$ python3 -q
>>> import numpy as np
>>> np.set_printoptions(precision=2, suppress=True, linewidth=140, legacy="1.25")
>>> def rnd(a):
...     return np.round(a, 2) + 0
... 
>>> mat = np.load("m.npy")
>>> print(mat)
[[ 2.38 -7.25  9.62  9.52 22.36]
 [ 0.92 -2.65  3.58  3.61  8.38]
 [ 0.01 -0.04 -0.05  0.03  0.02]
 [ 0.68 -1.81  2.41  2.36  5.62]
 [ 2.72 -8.1  10.88 10.81 25.2 ]
 [ 0.66 -1.82  2.41  2.38  5.64]
 [-0.03 -0.06  0.07  0.07 -0.02]
 [ 2.18 -6.34  8.35  8.48 19.6 ]
 [ 1.23 -3.64  4.77  4.79 11.15]
 [ 2.1  -6.36  8.44  8.49 19.6 ]
 [ 0.12 -0.08 -0.03  0.07 -0.05]
 [ 0.9  -2.73  3.61  3.57  8.31]
 [ 2.09 -6.38  8.38  8.42 19.6 ]
 [ 1.18 -3.66  4.77  4.77 11.2 ]
 [ 0.07  0.   -0.03  0.    0.03]
 [ 0.78 -2.77  3.66  3.63  8.36]
 [ 1.57 -4.53  5.95  5.91 14.05]
 [ 0.31 -0.83  1.2   1.23  2.76]
 [ 0.87 -2.7   3.58  3.49  8.41]
 [ 0.89 -2.56  3.71  3.57  8.38]
 [ 0.37 -0.95  1.22  1.27  2.88]
 [ 1.44 -4.54  5.95  6.01 14.03]
 [ 2.16 -6.25  8.44  8.42 19.5 ]
 [ 0.87 -2.71  3.61  3.58  8.36]
 [ 0.8  -2.65  3.6   3.64  8.39]
 [ 0.01  0.01  0.03  0.08  0.09]]
>>> Xs = mat - mat.mean(axis=0)
>>> evecs = np.linalg.svd(Xs)[2][:1]
>>> A2 = Xs - Xs @ evecs.T @ evecs
>>> print(np.linalg.norm(A2, axis=1).round(6).argmax())
19
>>> print(rnd(np.diag(evecs.T @ evecs)))
[0.01 0.07 0.12 0.12 0.67]
>>> left, sigma, Vt = np.linalg.svd(mat)
>>> print(np.argmax(sigma[:-1] / (sigma[1:] + 1e-6)) + 1)
1
>>> A2 = left[:, :1] @ np.diag(sigma[:1]) @ Vt[:1]
>>> print(rnd(np.linalg.norm(mat - A2) / np.linalg.norm(mat)))
0.01
>>> print(np.linalg.matrix_rank(mat, rtol=0.05))
1
>>> Xs = mat - mat.mean(axis=0)
>>> left, sigma, Vt = np.linalg.svd(Xs, full_matrices=False)
>>> print(np.abs(left[:, 0]).argmax())
4
>>> print(rnd(sigma ** 2 / (sigma ** 2).sum()))
[1. 0. 0. 0. 0.]
>>> print(np.abs(Vt[0]).argmax())
4
>>> print(rnd(Vt[0] * np.sign(Vt[0, np.abs(Vt[0]).argmax()])))
[ 0.09 -0.26  0.35  0.35  0.82]
>>> print(rnd(sigma))
[46.24  0.3   0.26  0.25  0.17]
>>> print(rnd(Xs.mean(axis=0)))
[0. 0. 0. 0. 0.]
>>> print(rnd((sigma ** 2).sum() ** 2 / (sigma ** 4).sum()))
1.0
